$ python -q
>>> import numpy as np
>>> np.set_printoptions(precision=2, suppress=True, linewidth=100, legacy="1.25")
>>> data = np.load("x.npy")
>>> data
array([[-2,  0,  0,  0,  0,  0],
       [-2, -1,  0,  0,  0,  0],
       [ 0,  0,  0,  0,  0,  0],
       [-2, -1, -1, -1,  0,  0],
       [ 2, -1, -2, -2,  0,  0],
       [-1,  1, -2,  1,  1, -1]])
>>> data.shape
(6, 6)
>>> np.count_nonzero(data)
17
>>> np.abs(data).max()
2
>>> np.unravel_index(np.abs(data).argmax(), data.shape)
(0, 0)
>>> round(np.trace(np.linalg.pinv(data) @ data), 2)
4.0
>>> np.allclose(data[:-1].T @ np.linalg.lstsq(data[:-1].T, data[-1])[0], data[-1])
False
>>> np.round(data @ np.linalg.pinv(data) @ data, 2) + 0
array([[-2.,  0.,  0.,  0.,  0.,  0.],
       [-2., -1.,  0.,  0.,  0.,  0.],
       [ 0.,  0.,  0.,  0.,  0.,  0.],
       [-2., -1., -1., -1.,  0.,  0.],
       [ 2., -1., -2., -2.,  0.,  0.],
       [-1.,  1., -2.,  1.,  1., -1.]])
>>> J = np.load("a.npy")
>>> J
array([[ 0.,  0.,  0.,  0.,  0.,  0.,  2.,  1.,  2.,  2.],
       [ 0.,  0.,  0.,  0.,  0.,  0., -1., -2., -2., -2.],
       [ 0.,  0.,  0.,  0.,  0.,  0.,  0.,  1.,  1., -1.],
       [ 0.,  0.,  0.,  0.,  0.,  0., -2.,  0.,  0.,  2.],
       [ 0.,  0.,  0.,  0.,  0.,  0.,  1.,  1.,  1., -1.],
       [ 0.,  0.,  0.,  0.,  0.,  0., -1., -2., -1., -2.],
       [ 2., -1.,  0., -2.,  1., -1.,  0.,  0.,  0.,  0.],
       [ 1., -2.,  1.,  0.,  1., -2.,  0.,  0.,  0.,  0.],
       [ 2., -2.,  1.,  0.,  1., -1.,  0.,  0.,  0.,  0.],
       [ 2., -2., -1.,  2., -1., -2.,  0.,  0.,  0.,  0.]])
>>> np.all(np.linalg.eigvalsh(J) > 0)
False
